$ python3 -q
>>> import numpy as np
>>> import numpy.linalg as la
>>> np.set_printoptions(precision=2, suppress=True, linewidth=200)
>>> rnd = lambda a: np.round(a, 2) + 0
>>> X = np.load("out5.npy")
>>> rnd(X)
array([[-0.86,  0.  ,  0.  ,  0.  ,  0.  ,  0.  ,  0.  ,  0.  ,  0.  , -0.52,  0.  ],
       [ 0.  ,  1.  ,  0.  ,  0.  ,  0.  ,  0.  ,  0.  ,  0.  ,  0.  ,  0.  ,  0.  ],
       [ 0.  ,  0.  ,  1.  ,  0.  ,  0.  ,  0.  ,  0.  ,  0.  ,  0.  ,  0.  ,  0.  ],
       [ 0.  ,  0.  ,  0.  ,  1.  ,  0.  ,  0.  ,  0.  ,  0.  ,  0.  ,  0.  ,  0.  ],
       [ 0.  ,  0.  ,  0.  ,  0.  ,  1.  ,  0.  ,  0.  ,  0.  ,  0.  ,  0.  ,  0.  ],
       [ 0.  ,  0.  ,  0.  ,  0.  ,  0.  ,  1.  ,  0.  ,  0.  ,  0.  ,  0.  ,  0.  ],
       [ 0.  ,  0.  ,  0.  ,  0.  ,  0.  ,  0.  ,  1.  ,  0.  ,  0.  ,  0.  ,  0.  ],
       [ 0.  ,  0.  ,  0.  ,  0.  ,  0.  ,  0.  ,  0.  ,  1.  ,  0.  ,  0.  ,  0.  ],
       [ 0.  ,  0.  ,  0.  ,  0.  ,  0.  ,  0.  ,  0.  ,  0.  ,  1.  ,  0.  ,  0.  ],
       [ 0.52,  0.  ,  0.  ,  0.  ,  0.  ,  0.  ,  0.  ,  0.  ,  0.  , -0.86,  0.  ],
       [ 0.  ,  0.  ,  0.  ,  0.  ,  0.  ,  0.  ,  0.  ,  0.  ,  0.  ,  0.  ,  1.  ]])
>>> u = np.array([2, 2, 1, 1, 0, 2, 1, 2, 0, 2, 0])
>>> Y = X + np.outer(u, np.eye(11)[7])
>>> rnd(la.det(Y) / la.det(X)), rnd(1 + la.solve(X, u)[7])
(np.float64(3.0), np.float64(3.0))
>>> la.matrix_rank(la.inv(Y) - la.inv(X), tol=1e-8)
np.int64(1)
>>> gram = X.T @ X
>>> rnd(la.svd(X, compute_uv=False) ** 2)
array([1., 1., 1., 1., 1., 1., 1., 1., 1., 1., 1.])
>>> np.diag(gram)
array([1., 1., 1., 1., 1., 1., 1., 1., 1., 1., 1.])
>>> np.allclose(gram, gram.T)
True
>>> x = np.array([2, -2, 2, 1, -2, 2, 2, 0, -2, 0, -2])
>>> target = X @ x
>>> coef, lr = np.zeros(11), 1 / la.norm(X, 2) ** 2
>>> for i in range(5):
...     coef -= lr * X.T @ (X @ coef - target)
...     if i % 1 == 0: print(i, round(la.norm(X @ coef - target), 2))
... 
0 0.0
1 0.0
2 0.0
3 0.0
4 0.0
>>> rnd(la.cond(X))
np.float64(1.0)
>>> np.allclose(X @ X.T, X.T @ X)
True
>>> rnd(la.det(X))
np.float64(1.0)
>>> rnd(np.sort(np.abs(la.eigvals(X))))
array([1., 1., 1., 1., 1., 1., 1., 1., 1., 1., 1.])
>>> feats = np.loadtxt("w.csv", delimiter=",")
>>> feats
array([[   1.,   -2.,    4.,   -8.],
       [   1.,   -1.,    1.,   -1.],
       [   1.,    0.,    0.,    0.],
       [   1.,    1.,    1.,    1.],
       [   1.,    2.,    4.,    8.],
       [   1.,    3.,    9.,   27.],
       [   1.,    4.,   16.,   64.],
       [   1.,    5.,   25.,  125.],
       [   1.,    6.,   36.,  216.],
       [   1.,    7.,   49.,  343.],
       [   1.,    8.,   64.,  512.],
       [   1.,    9.,   81.,  729.],
       [   1.,   10.,  100., 1000.],
       [   1.,   11.,  121., 1331.]])
>>> # column 3 is much longer than the rest
>>> x = np.array([2, -2, -3, -2])
>>> target = feats @ x
>>> rnd(la.lstsq(feats, target)[0])
array([ 2., -2., -3., -2.])
>>> rng = np.random.default_rng(42466)
>>> target = target + 0.05 * rng.normal(size=14)
>>> rnd(target)
array([    9.97,     3.04,     2.04,    -4.91,   -30.06,   -85.09,  -182.02,  -333.02,  -550.01,  -845.05, -1230.05, -1717.03, -2318.18, -3045.  ])
>>> coef, *_ = la.lstsq(feats, target)
>>> rnd(feats.T @ (target - feats @ coef))
array([0., 0., 0., 0.])
>>> rnd(la.norm(target - feats @ coef))
np.float64(0.19)
>>> coef.round()
array([ 2., -2., -3., -2.])
>>> M = np.loadtxt("data.csv", delimiter=",")
>>> M
array([[20.,  1.,  1.,  0.,  0.,  0.,  0.],
       [24.,  1.,  6.,  0.,  0., 13.,  7.],
       [14.,  1.,  3.,  0.,  0.,  6.,  3.],
       [ 0.,  0.,  0., 10.,  0.,  9.,  3.],
       [ 0.,  0.,  0., 11.,  0., 12.,  0.],
       [20.,  0.,  0.,  0.,  0.,  3.,  0.],
       [ 5.,  3., 13.,  0.,  0., 12., 19.],
       [ 0.,  4.,  6.,  3., 15.,  0.,  0.],
       [ 0.,  0.,  0.,  8., 11.,  0.,  0.],
       [ 0.,  6., 22.,  1.,  4.,  4., 23.],
       [ 0.,  2.,  9.,  6.,  0., 13., 19.],
       [17.,  2., 15.,  0.,  0., 27., 27.],
       [29.,  2., 11.,  0.,  0., 15., 11.],
       [ 0.,  1.,  0., 24., 21.,  0.,  3.],
       [10.,  3.,  5.,  0.,  3.,  0.,  0.],
       [ 0.,  1.,  0., 21., 21.,  0.,  0.],
       [11.,  0.,  0.,  0.,  0., 12.,  3.],
       [ 0.,  0.,  0.,  9.,  4.,  1.,  0.],
       [ 0.,  0.,  0.,  5.,  9.,  0.,  0.],
       [40.,  1.,  7.,  0.,  0., 14.,  3.],
       [ 5.,  5., 20.,  0.,  0.,  9., 23.],
       [ 0.,  6., 16.,  0., 11.,  0.,  7.],
       [ 0.,  6., 20.,  9., 11.,  0., 23.],
       [ 0.,  0.,  0.,  4.,  0.,  3.,  0.],
       [ 0.,  2.,  0.,  7., 12.,  0.,  0.],
       [ 0.,  5., 16.,  1.,  6.,  0., 15.],
       [ 0.,  2.,  2.,  0.,  5.,  0.,  0.],
       [29.,  0.,  4.,  0.,  0., 18.,  7.],
       [30.,  3., 11.,  0.,  0.,  4.,  3.],
       [ 5.,  2.,  0.,  0.,  5.,  0.,  0.],
       [ 0.,  0.,  0.,  4., 16.,  0.,  0.],
       [ 0.,  0.,  0.,  6.,  2.,  3.,  3.],
       [ 0.,  2.,  0., 18., 19.,  0.,  3.],
       [ 4.,  3.,  7.,  0.,  3.,  0.,  3.],
       [ 0.,  6., 22.,  1.,  4.,  4., 23.],
       [35.,  0.,  2.,  0.,  0., 12.,  0.],
       [13.,  4., 17.,  0.,  0., 11., 19.],
       [ 0.,  6., 18.,  3., 11.,  0., 15.],
       [ 0.,  3., 10.,  5.,  3.,  5., 15.],
       [ 9.,  0.,  0.,  0.,  0., 10.,  0.],
       [20.,  0.,  0.,  0.,  0.,  3.,  0.],
       [ 0.,  0.,  0., 14.,  9.,  0.,  3.],
       [11.,  5., 18.,  0.,  0.,  3., 15.],
       [ 4.,  1.,  0.,  0.,  0.,  0.,  0.],
       [ 0.,  4., 15.,  2.,  1.,  7., 19.],
       [32.,  0.,  3.,  0.,  0., 15.,  3.],
       [ 1.,  1.,  1.,  0.,  0.,  2.,  3.]])
>>> Y = np.c_[M[:, :5] @ np.array([[-2, -1, -1, 1, -2],
...     [2, 0, -1, 2, 0],
...     [-3, -1, 0, 0, -2],
...     [3, -1, 2, -2, 2],
...     [0, 0, 2, -3, 3]]), np.array([5, 0, -4, -1, -2, 1, -5, 5, 3, 1, -2, -1, 5, 3, -3, 0, 0, -2, -3, 4, -4, -2, 0, -2, 5, 1, 0, -4, 5, 2, 0, 5, 4, -2, 4, -4, -2, 2, 5, 5, 4, 1, 4, 5, 3, 2, -1])]
>>> Y
array([[ -41.,  -21.,  -21.,   22.,  -42.,    5.],
       [ -64.,  -30.,  -25.,   26.,  -60.,    0.],
       [ -35.,  -17.,  -15.,   16.,  -34.,   -4.],
       [  30.,  -10.,   20.,  -20.,   20.,   -1.],
       [  33.,  -11.,   22.,  -22.,   22.,   -2.],
       [ -40.,  -20.,  -20.,   20.,  -40.,    1.],
       [ -43.,  -18.,   -8.,   11.,  -36.,   -5.],
       [  -1.,   -9.,   32.,  -43.,   39.,    5.],
       [  24.,   -8.,   38.,  -49.,   49.,    3.],
       [ -51.,  -23.,    4.,   -2.,  -30.,    1.],
       [  -5.,  -15.,   10.,   -8.,   -6.,   -2.],
       [ -75.,  -32.,  -19.,   21.,  -64.,   -1.],
       [ -87.,  -40.,  -31.,   33.,  -80.,    5.],
       [  74.,  -24.,   89., -109.,  111.,    3.],
       [ -29.,  -15.,   -7.,    7.,  -21.,   -3.],
       [  65.,  -21.,   83., -103.,  105.,    0.],
       [ -22.,  -11.,  -11.,   11.,  -22.,    0.],
       [  27.,   -9.,   26.,  -30.,   30.,   -2.],
       [  15.,   -5.,   28.,  -37.,   37.,   -3.],
       [ -99.,  -47.,  -41.,   42.,  -94.,    4.],
       [ -60.,  -25.,  -10.,   15.,  -50.,   -4.],
       [ -36.,  -16.,   16.,  -21.,    1.,   -2.],
       [ -21.,  -29.,   34.,  -39.,   11.,    0.],
       [  12.,   -4.,    8.,   -8.,    8.,   -2.],
       [  25.,   -7.,   36.,  -46.,   50.,    5.],
       [ -35.,  -17.,    9.,  -10.,  -12.,    1.],
       [  -2.,   -2.,    8.,  -11.,   11.,    0.],
       [ -70.,  -33.,  -29.,   29.,  -66.,   -4.],
       [ -87.,  -41.,  -33.,   36.,  -82.,    5.],
       [  -6.,   -5.,    3.,   -6.,    5.,    2.],
       [  12.,   -4.,   40.,  -56.,   56.,    0.],
       [  18.,   -6.,   16.,  -18.,   18.,    5.],
       [  58.,  -18.,   72.,  -89.,   93.,    4.],
       [ -23.,  -11.,   -1.,    1.,  -13.,   -2.],
       [ -51.,  -23.,    4.,   -2.,  -30.,    4.],
       [ -76.,  -37.,  -35.,   35.,  -74.,   -4.],
       [ -69.,  -30.,  -17.,   21.,  -60.,   -2.],
       [ -33.,  -21.,   22.,  -27.,    3.,    2.],
       [  -9.,  -15.,   13.,  -13.,   -1.,    5.],
       [ -18.,   -9.,   -9.,    9.,  -18.,    5.],
       [ -40.,  -20.,  -20.,   20.,  -40.,    4.],
       [  42.,  -14.,   46.,  -55.,   55.,    1.],
       [ -66.,  -29.,  -16.,   21.,  -58.,    4.],
       [  -6.,   -4.,   -5.,    6.,   -8.,    5.],
       [ -31.,  -17.,    2.,    1.,  -23.,    3.],
       [ -73.,  -35.,  -32.,   32.,  -70.,    2.],
       [  -3.,   -2.,   -2.,    3.,   -4.,   -1.]])
>>> rnd(la.lstsq(M, Y[:, 0])[0])
array([-2.,  2., -3.,  3.,  0.,  0.,  0.])
>>> rnd(la.norm(Y - M @ la.lstsq(M, Y)[0], axis=0))
array([ 0.  ,  0.  ,  0.  ,  0.  ,  0.  , 19.46])
>>> la.matrix_rank(Y)
np.int64(6)
>>> gram = np.cov(Y, rowvar=False)
>>> gram.shape
(6, 6)
>>> np.argsort(-Y.std(axis=0).round(6), kind="stable")
array([4, 0, 3, 2, 1, 5])
>>> rnd(np.polyfit(Y[:, 5], Y[:, 0], 1))
array([  0.64, -21.23])
>>> np.median(Y, axis=0)
array([-23., -17.,   3.,  -2., -12.,   1.])
>>> x = np.array([2, 2, 2, 4, 4, 0, 1])
>>> target = M @ x
>>> target
array([ 44.,  69.,  39.,  43.,  44.,  40.,  61.,  92.,  76.,  99.,  65.,  95.,  95., 185.,  48., 170.,  25.,  52.,  56.,  99.,  83.,  95., 155.,  16.,  80.,  85.,  28.,  73.,  91.,  34.,  80.,  35.,
       155.,  43.,  99.,  74.,  87., 119.,  73.,  18.,  40.,  95.,  83.,  10.,  69.,  73.,   9.])
>>> rnd(la.pinv(M) @ M)
array([[1., 0., 0., 0., 0., 0., 0.],
       [0., 1., 0., 0., 0., 0., 0.],
       [0., 0., 1., 0., 0., 0., 0.],
       [0., 0., 0., 1., 0., 0., 0.],
       [0., 0., 0., 0., 1., 0., 0.],
       [0., 0., 0., 0., 0., 1., 0.],
       [0., 0., 0., 0., 0., 0., 1.]])
>>> target = target + 0.1 * rng.normal(size=47)
>>> rnd(target)
array([ 43.79,  69.  ,  38.98,  42.97,  44.06,  39.97,  61.24,  92.06,  75.99,  99.07,  65.07,  95.03,  95.11, 185.05,  48.14, 169.89,  25.05,  52.01,  56.1 ,  98.93,  83.23,  95.16, 155.15,  16.  ,
        80.17,  84.96,  28.02,  73.11,  91.  ,  33.99,  79.98,  35.  , 154.92,  42.96,  99.09,  73.95,  87.11, 118.98,  73.09,  17.88,  39.89,  94.95,  83.05,   9.92,  68.88,  73.05,   9.13])
>>> coef, *_ = la.lstsq(M, target)
>>> coef.round()
array([2., 2., 2., 4., 4., 0., 1.])
>>> [round(float(la.norm(la.solve(M.T @ M + lam * np.eye(7), M.T @ target))), 2) for lam in (0, 1, 10, 100)]
[6.71, 6.7, 6.64, 6.46]
>>> rnd(M.T @ (target - M @ coef))
array([0., 0., 0., 0., 0., 0., 0.])
>>> rnd(coef)
array([2.  , 2.01, 2.  , 4.  , 4.  , 0.01, 1.  ])
>>> theta = np.radians(180)
>>> Rm = np.eye(7)
>>> Rm[3, 3] = Rm[5, 5] = np.cos(theta)
>>> Rm[3, 5], Rm[5, 3] = -np.sin(theta), np.sin(theta)
>>> rnd(Rm)
array([[ 1.,  0.,  0.,  0.,  0.,  0.,  0.],
       [ 0.,  1.,  0.,  0.,  0.,  0.,  0.],
       [ 0.,  0.,  1.,  0.,  0.,  0.,  0.],
       [ 0.,  0.,  0., -1.,  0.,  0.,  0.],
       [ 0.,  0.,  0.,  0.,  1.,  0.,  0.],
       [ 0.,  0.,  0.,  0.,  0., -1.,  0.],
       [ 0.,  0.,  0.,  0.,  0.,  0.,  1.]])
>>> Y = M @ Rm.T
>>> rnd(la.det(Rm)), np.trace(Rm)
(np.float64(1.0), np.float64(3.0))
>>> np.allclose(M @ M.T, Y @ Y.T)
True
>>> np.allclose(la.norm(M, axis=1), la.norm(Y, axis=1))
True
>>> np.abs(Y - M).max(axis=0)
array([ 0.,  0.,  0., 48.,  0., 54.,  0.])
>>> Y = np.array([[-5, -8, -7, -9, -1, 0, -1, -3],
...     [-4, -5, 3, -2, -5, -5, 8, -1],
...     [-8, -3, 9, -8, -9, 7, 9, -8],
...     [-1, 5, 4, 0, 3, 3, -2, -2],
...     [1, 4, 5, -3, 6, 9, -9, -5],
...     [5, 4, 9, 5, -5, 1, -5, -4],
...     [-1, -2, 4, 1, -1, 4, 0, -9],
...     [-3, 3, 2, -8, 4, 3, -7, 3]])
>>> Y[-1] = Y[0]
>>> data = Y + 0.05 * np.eye(8)
>>> data
array([[-4.95, -8.  , -7.  , -9.  , -1.  ,  0.  , -1.  , -3.  ],
       [-4.  , -4.95,  3.  , -2.  , -5.  , -5.  ,  8.  , -1.  ],
       [-8.  , -3.  ,  9.05, -8.  , -9.  ,  7.  ,  9.  , -8.  ],
       [-1.  ,  5.  ,  4.  ,  0.05,  3.  ,  3.  , -2.  , -2.  ],
       [ 1.  ,  4.  ,  5.  , -3.  ,  6.05,  9.  , -9.  , -5.  ],
       [ 5.  ,  4.  ,  9.  ,  5.  , -5.  ,  1.05, -5.  , -4.  ],
       [-1.  , -2.  ,  4.  ,  1.  , -1.  ,  4.  ,  0.05, -9.  ],
       [-5.  , -8.  , -7.  , -9.  , -1.  ,  0.  , -1.  , -2.95]])
>>> x = np.array([3, -3, 2, 0, 1, -3, -3, -2])
>>> target = data @ x
>>> rnd(target)
array([  3.15,  -3.15, -37.9 ,  -6.  ,  17.05,  35.85,  15.85,   2.9 ])
>>> rnd(la.solve(data, 3 * target))
array([ 9., -9.,  6.,  0.,  3., -9., -9., -6.])
